% ipython --no-banner

In [1]: import numpy as np

In [2]: import numpy.linalg as la

In [3]: np.set_printoptions(precision=4, suppress=True, linewidth=200)

In [4]: rd = lambda a: np.round(a, 4) + 0

In [5]: basis = np.array([[1.2, -0.5, -1.2, -0.6, 0.8, -0.5, -1.0]])

In [6]: rng = np.random.default_rng(21)

In [7]: X = np.array([[0],
   ...:     [2],
   ...:     [4],
   ...:     [4],
   ...:     [2],
   ...:     [5],
   ...:     [1],
   ...:     [4],
   ...:     [2],
   ...:     [2],
   ...:     [2],
   ...:     [3],
   ...:     [3],
   ...:     [4],
   ...:     [3],
   ...:     [4],
   ...:     [5],
   ...:     [3],
   ...:     [4],
   ...:     [5],
   ...:     [4]]) @ basis + 0.3 * rng.normal(size=(21, 7))

In [8]: print(rd(X))
[[ 0.1076  0.4532 -0.5359  0.506  -0.0142 -0.24   -0.2409]
 [ 2.0752 -1.0671 -2.1498 -1.0248  1.7915 -1.5084 -2.4713]
 [ 5.2661 -1.7093 -4.145  -2.0371  2.8927 -1.6144 -3.8115]
 [ 4.8644 -2.246  -4.7992 -2.4441  3.4678 -1.9627 -3.5246]
 [ 2.1677 -0.8587 -2.2503 -1.4593  1.2456 -0.6959 -1.8448]
 [ 5.9512 -2.3817 -6.2026 -2.9285  3.8185 -2.4434 -4.7042]
 [ 1.0981 -0.2451 -1.5103 -0.6865  0.3906 -0.5302 -0.9764]
 [ 4.7408 -2.0803 -4.3979 -1.9729  2.8353 -1.6478 -4.5169]
 [ 2.1797 -1.052  -2.3667 -1.5142  1.3833 -0.977  -2.208 ]
 [ 2.2076 -0.8001 -2.1205 -1.218   1.6055 -1.0059 -2.1363]
 [ 2.2466 -1.3113 -2.2055 -1.2252  1.5588 -0.9398 -1.8408]
 [ 4.0263 -1.5821 -3.7204 -1.7398  2.1463 -1.1183 -2.7221]
 [ 3.8082 -1.5359 -3.3781 -1.4849  2.55   -1.584  -3.5055]
 [ 5.0841 -2.106  -5.053  -2.1328  3.3015 -2.4257 -4.0297]
 [ 3.5192 -1.2022 -4.1685 -1.9157  2.3585 -1.0743 -3.325 ]
 [ 3.9179 -2.4152 -4.7211 -2.1571  3.7201 -1.8797 -4.2407]
 [ 6.2653 -2.5033 -6.0603 -2.9947  4.3824 -2.7704 -5.3072]
 [ 3.58   -1.52   -3.8443 -2.0638  2.5133 -1.0986 -2.7861]
 [ 5.0055 -1.6263 -5.3973 -2.8531  2.9884 -2.3585 -4.2968]
 [ 6.021  -2.8853 -6.133  -3.6129  3.7078 -2.0963 -5.1629]
 [ 4.8972 -1.7876 -4.9473 -2.2263  3.2644 -1.7908 -4.1907]]

In [9]: basis = X[[20, 18]].astype(float)

In [10]: for _ in range(3):
    ...:     idx = la.norm(X[:, None] - basis, axis=-1).argmin(axis=1)
    ...:     basis = np.array([X[idx == j].mean(axis=0) for j in range(2)])
    ...: 

In [11]: print(idx)
[0 0 1 1 0 1 0 1 0 0 0 0 0 1 0 1 1 0 1 1 1]

In [12]: print(np.abs(basis[1] - basis[0]).argmax())
0

In [13]: print(rd(basis[1] - basis[0]))
[ 2.7454 -1.1994 -2.6175 -1.279   1.8443 -1.1196 -2.1915]
